% ipython --no-banner

In [1]: import numpy as np

In [2]: import numpy.linalg as la

In [3]: np.set_printoptions(precision=2, suppress=True, linewidth=140)

In [4]: K = np.load("out17.npy")

In [5]: print(K)
[[-1 -1 -1]
 [-1 -2 -2]
 [-1 -2 -3]]

In [6]: # equal to its transpose

In [7]: print(np.all(la.eigvalsh(K) > 0))
False

In [8]: print([round(float(la.det(K[:i, :i])), 2) + 0 for i in range(1, 4)])
[-1.0, 1.0, -1.0]

In [9]: print(round(la.eigvalsh(K).min(), 2))
-5.05

In [10]: w, V = la.eigh(K)

In [11]: print(la.eigvalsh(K + 2 * np.eye(3)))
[-3.05  1.36  1.69]

In [12]: print(la.svd(K, compute_uv=False))
[5.05 0.64 0.31]

In [13]: print(round(w.sum(), 2), np.trace(K))
-6.0 -6

In [14]: print(np.round(V.T @ K @ V, 2) + 0)
[[-5.05  0.    0.  ]
 [ 0.   -0.64  0.  ]
 [ 0.    0.   -0.31]]

In [15]: print((w > 1e-8).sum(), (w < -1e-8).sum())
0 3

In [16]: print(round(float(la.eigvals(K).sum().real), 2))
-6.0

In [17]: print(np.round(la.det(K.T), 2))
-1.0

In [18]: print(np.poly(K))
[1. 6. 5. 1.]

In [19]: feats = np.diag(3 * np.array([0, 4, 5, 5, 1, 1, 5])) + np.array([[-2, -3, 1, 3, 1, -3, -3],
    ...:     [-3, 1, 3, 0, 0, -1, -3],
    ...:     [-1, 3, -2, -3, 0, -2, 0],
    ...:     [-1, 0, -1, 0, 1, 0, 2],
    ...:     [-1, 3, 2, -1, -2, 0, 1],
    ...:     [2, -1, 2, -2, 3, -1, 3],
    ...:     [-1, 3, 3, -1, 2, 2, 3]])

In [20]: print(feats)
[[-2 -3  1  3  1 -3 -3]
 [-3 13  3  0  0 -1 -3]
 [-1  3 13 -3  0 -2  0]
 [-1  0 -1 15  1  0  2]
 [-1  3  2 -1  1  0  1]
 [ 2 -1  2 -2  3  2  3]
 [-1  3  3 -1  2  2 18]]

In [21]: print(round(np.log10(la.cond(feats))))
2

In [22]: print(la.cond(feats) > 100)
False

In [23]: print(la.matrix_rank(feats, rtol=0.1))
6

In [24]: print(np.abs(la.svd(feats)[2][-1]))
[0.68 0.15 0.09 0.02 0.06 0.71 0.1 ]

In [25]: print(np.count_nonzero(feats))
42

In [26]: print(la.matrix_rank(feats))
7

In [27]: print(la.svd(feats, compute_uv=False))
[20.03 17.55 14.98 10.47  3.97  2.83  0.28]

In [28]: print(feats - feats[0])
[[ 0  0  0  0  0  0  0]
 [-1 16  2 -3 -1  2  0]
 [ 1  6 12 -6 -1  1  3]
 [ 1  3 -2 12  0  3  5]
 [ 1  6  1 -4  0  3  4]
 [ 4  2  1 -5  2  5  6]
 [ 1  6  2 -4  1  5 21]]

In [29]: feats[7]
---------------------------------------------------------------------------
IndexError                                Traceback (most recent call last)
Cell In[29], line 1
----> 1 feats[7]

IndexError: index 7 is out of bounds for axis 0 with size 7

In [30]: print(feats.sum(axis=0))
[-7 18 23 11  8 -2 18]

In [31]: np.zeros(7, 7)
---------------------------------------------------------------------------
TypeError                                 Traceback (most recent call last)
Cell In[31], line 1
----> 1 np.zeros(7, 7)

TypeError: Cannot interpret '7' as a data type

In [32]: print(np.abs(feats).max())
18
